$ python -q
>>> import numpy as np
>>> np.set_printoptions(precision=3, suppress=True, linewidth=200, sign=" ")
>>> rd = lambda a: np.round(a, 3) + 0
>>> mat = np.load("run17.npy")
>>> print(mat)
[[  5   2   4   3   0]
 [  0   4   3   5   1]
 [  5   2   2   3   3]
 [  4   3   1   3   2]
 [  1   2   5   5   5]
 [  2   0   0   5   2]
 [  2   2   4   3   0]
 [  2   5   4   5   2]
 [  5  10  10  13   2]]
>>> P = mat @ np.linalg.solve(mat.T @ mat, mat.T)
>>> print(np.linalg.matrix_rank(np.eye(9) - P))
4
>>> B = mat / np.sqrt((mat ** 2).mean(axis=1, keepdims=True))
>>> print(np.linalg.matrix_rank(B) == np.linalg.matrix_rank(mat))
True
>>> print(np.linalg.matrix_rank(mat - mat.mean(axis=1, keepdims=True)))
4
>>> print(rd(B[7]))
[ 0.52  1.3   1.04  1.3   0.52]
>>> B = np.c_[mat[:, :3] @ np.array([[1, 2, 2], [2, 1, 0], [1, 1, 2]]), np.array([5, 1, -1, 4, -4, -1, 0, 0, -1])]
>>> print(B)
[[13 16 18  5]
 [11  7  6  1]
 [11 14 14 -1]
 [11 12 10  4]
 [10  9 12 -4]
 [ 2  4  4 -1]
 [10 10 12  0]
 [16 13 12  0]
 [35 30 30 -1]]
>>> print(rd(np.linalg.norm(B - mat @ np.linalg.lstsq(mat, B)[0], axis=0)))
[ 0.     0.     0.     4.669]
>>> print(np.linalg.matrix_rank(B))
4
>>> rng = np.random.default_rng(38625)
>>> z = rng.permutation(5)
>>> B = mat[:, z] * rng.choice([-1, 1], 5)
>>> print(B)
[[  3   0  -5   4  -2]
 [  5   1   0   3  -4]
 [  3   3  -5   2  -2]
 [  3   2  -4   1  -3]
 [  5   5  -1   5  -2]
 [  5   2  -2   0   0]
 [  3   0  -2   4  -2]
 [  5   2  -2   4  -5]
 [ 13   2  -5  10 -10]]
>>> Uu, _, vt = np.linalg.svd(mat.T @ B)
>>> print(rd(Uu @ vt))
[[ 0.  0. -1.  0.  0.]
 [ 0.  0.  0.  0. -1.]
 [ 0.  0.  0.  1.  0.]
 [ 1.  0.  0.  0.  0.]
 [ 0.  1.  0.  0.  0.]]
>>> K = np.load("data.npy")
>>> print(K)
[[ 0.025  0.025 -0.025  0.125  0.025  0.025  0.025  0.075]
 [ 0.025  0.025 -0.025  0.125  0.025  0.025  0.025  0.075]
 [-0.025 -0.025  0.025 -0.125 -0.025 -0.025 -0.025 -0.075]
 [ 0.125  0.125 -0.125  0.625  0.125  0.125  0.125  0.375]
 [ 0.025  0.025 -0.025  0.125  0.025  0.025  0.025  0.075]
 [ 0.025  0.025 -0.025  0.125  0.025  0.025  0.025  0.075]
 [ 0.025  0.025 -0.025  0.125  0.025  0.025  0.025  0.075]
 [ 0.075  0.075 -0.075  0.375  0.075  0.075  0.075  0.225]]
>>> Uu, sig, vt = np.linalg.svd(K)
>>> print(rd(sig))
[ 1.  0.  0.  0.  0.  0.  0.  0.]
>>> print(np.argmax(sig[:-1] / (sig[1:] + 1e-6)) + 1)
1
>>> B = Uu[:, :1] @ np.diag(sig[:1]) @ vt[:1]
>>> print(rd(np.linalg.norm(K - B, 2)), rd(sig[1]))
0.0 0.0
>>> print(rd(np.linalg.norm(K - B) / np.linalg.norm(K)))
0.0
>>> print(rd(B))
[[ 0.025  0.025 -0.025  0.125  0.025  0.025  0.025  0.075]
 [ 0.025  0.025 -0.025  0.125  0.025  0.025  0.025  0.075]
 [-0.025 -0.025  0.025 -0.125 -0.025 -0.025 -0.025 -0.075]
 [ 0.125  0.125 -0.125  0.625  0.125  0.125  0.125  0.375]
 [ 0.025  0.025 -0.025  0.125  0.025  0.025  0.025  0.075]
 [ 0.025  0.025 -0.025  0.125  0.025  0.025  0.025  0.075]
 [ 0.025  0.025 -0.025  0.125  0.025  0.025  0.025  0.075]
 [ 0.075  0.075 -0.075  0.375  0.075  0.075  0.075  0.225]]
>>> print(np.linalg.matrix_rank(B))
1
>>> print(rd(np.abs(K - B).max()))
0.0
>>> ev, V = np.linalg.eigh(K)
>>> x0 = np.array([2, 1, 2, 0, 1, 9, 4, 7])
>>> print(rd(np.linalg.eigvalsh(K[1:, 1:])))
[ 0.     0.     0.     0.     0.     0.     0.975]
>>> print(rd(V * np.maximum(ev, 0) @ V.T))
[[ 0.025  0.025 -0.025  0.125  0.025  0.025  0.025  0.075]
 [ 0.025  0.025 -0.025  0.125  0.025  0.025  0.025  0.075]
 [-0.025 -0.025  0.025 -0.125 -0.025 -0.025 -0.025 -0.075]
 [ 0.125  0.125 -0.125  0.625  0.125  0.125  0.125  0.375]
 [ 0.025  0.025 -0.025  0.125  0.025  0.025  0.025  0.075]
 [ 0.025  0.025 -0.025  0.125  0.025  0.025  0.025  0.075]
 [ 0.025  0.025 -0.025  0.125  0.025  0.025  0.025  0.075]
 [ 0.075  0.075 -0.075  0.375  0.075  0.075  0.075  0.225]]
>>> ev, V = np.linalg.eigh(K)
>>> print(rd(V.T @ K @ V))
[[ 0.  0.  0.  0.  0.  0.  0.  0.]
 [ 0.  0.  0.  0.  0.  0.  0.  0.]
 [ 0.  0.  0.  0.  0.  0.  0.  0.]
 [ 0.  0.  0.  0.  0.  0.  0.  0.]
 [ 0.  0.  0.  0.  0.  0.  0.  0.]
 [ 0.  0.  0.  0.  0.  0.  0.  0.]
 [ 0.  0.  0.  0.  0.  0.  0.  0.]
 [ 0.  0.  0.  0.  0.  0.  0.  1.]]
>>> print(rd(ev.sum()), np.trace(K))
1.0 1.0
>>> print(np.abs(V[:, -1]).round(6).argmax())
3
>>> print(rd(V.T @ V))
[[ 1.  0.  0.  0.  0.  0.  0.  0.]
 [ 0.  1.  0.  0.  0.  0.  0.  0.]
 [ 0.  0.  1.  0.  0.  0.  0.  0.]
 [ 0.  0.  0.  1.  0.  0.  0.  0.]
 [ 0.  0.  0.  0.  1.  0.  0.  0.]
 [ 0.  0.  0.  0.  0.  1.  0.  0.]
 [ 0.  0.  0.  0.  0.  0.  1.  0.]
 [ 0.  0.  0.  0.  0.  0.  0.  1.]]
>>> print(rd(np.linalg.svd(K, compute_uv=False)))
[ 1.  0.  0.  0.  0.  0.  0.  0.]
>>> x0 = np.array([7, -8, -6, 3, 4, -9, 9, 3])
>>> print(K @ K @ x0)
[ 0.825  0.825 -0.825  4.125  0.825  0.825  0.825  2.475]
>>> def softmax(z):
...     e = np.exp(z - z.max(axis=-1, keepdims=True))
...     return e / e.sum(axis=-1, keepdims=True)
... 
>>> print(softmax(K).sum(axis=1))
[ 1.  1.  1.  1.  1.  1.  1.  1.]
>>> print(rd(softmax(10 * K[7])))
[ 0.034  0.034  0.007  0.674  0.034  0.034  0.034  0.15 ]
>>> att = K @ K.T / np.sqrt(8)
>>> print(softmax(att).round(6).argmax(axis=1))
[ 3  3  2  3  3  3  3  3]
>>> M = np.array([[2, 1, -5, 3, -1, 0, 1, -2, 0],
...     [-2, -2, 10, 1, 2, -2, 1, -2, -1],
...     [0, -3, -15, 2, -3, -1, -2, -3, -2],
...     [3, 1, 0, -2, 0, -1, 2, 2, -1]])
>>> Uu, sig, vt = np.linalg.svd(M, full_matrices=False)
>>> print(rd(Uu.T @ M @ vt.T))
[[ 19.497   0.      0.      0.   ]
 [  0.      6.843   0.      0.   ]
 [  0.      0.      4.138   0.   ]
 [  0.      0.      0.      3.593]]
>>> print(rd(np.cumsum(sig ** 2) / np.sum(sig ** 2)))
[ 0.832  0.934  0.972  1.   ]
>>> print(np.abs(Uu[:, 0]).round(6).argmax())
2
>>> print(rd(sig / sig[0]))
[ 1.     0.351  0.212  0.184]
>>> print(rd(sig))
[ 19.497   6.843   4.138   3.593]
>>> print((sig > 1e-8).sum())
4
>>> print(Uu.shape, sig.shape, vt.shape)
(4, 4) (4,) (4, 9)
>>> print(rd(np.abs(vt[0])))
[ 0.077  0.061  0.959  0.104  0.192  0.01   0.097  0.106  0.057]
>>> B = M + rng.integers(-2, 3, (4, 1)) @ rng.integers(-2, 3, (1, 9))
>>> print(B)
[[  0  -1  -9   7  -1   4  -1  -2  -2]
 [ -1  -1  12  -1   2  -4   2  -2   0]
 [ -2  -5 -19   6  -3   3  -4  -3  -4]
 [  3   1   0  -2   0  -1   2   2  -1]]
>>> print(np.linalg.matrix_rank(B - M, tol=1e-8))
1
>>> print(np.abs(B - M).sum(axis=1))
[ 20  10  20   0]
>>> u = np.array([-1, 0])
>>> print(np.convolve(B[3], u))
[-3 -1  0  2  0  1 -2 -2  1  0]
>>> print(np.cross(B[3, :3], B[1, :3]))
[ 12 -36  -2]
>>> A = np.load("test14.npy")
>>> print(A)
[[ 1.     0.7    0.49   0.343  0.24   0.168  0.118  0.082]
 [ 0.7    1.     0.7    0.49   0.343  0.24   0.168  0.118]
 [ 0.49   0.7    1.     0.7    0.49   0.343  0.24   0.168]
 [ 0.343  0.49   0.7    1.     0.7    0.49   0.343  0.24 ]
 [ 0.24   0.343  0.49   0.7    1.     0.7    0.49   0.343]
 [ 0.168  0.24   0.343  0.49   0.7    1.     0.7    0.49 ]
 [ 0.118  0.168  0.24   0.343  0.49   0.7    1.     0.7  ]
 [ 0.082  0.118  0.168  0.24   0.343  0.49   0.7    1.   ]]
>>> x0 = np.array([3, 2, 2, 2, 3, 2, 2, 2])
>>> rhs = A @ x0
>>> coef, lr = np.zeros(8), 1 / np.linalg.norm(A, 2) ** 2
>>> for i in range(50):
...     coef -= lr * A.T @ (A @ coef - rhs)
...     if i % 10 == 0: print(i, round(np.linalg.norm(A @ coef - rhs), 3))
... 
0 0.947
10 0.602
20 0.464
30 0.383
40 0.331
>>> print(rd(np.linalg.cond(A)))
21.319
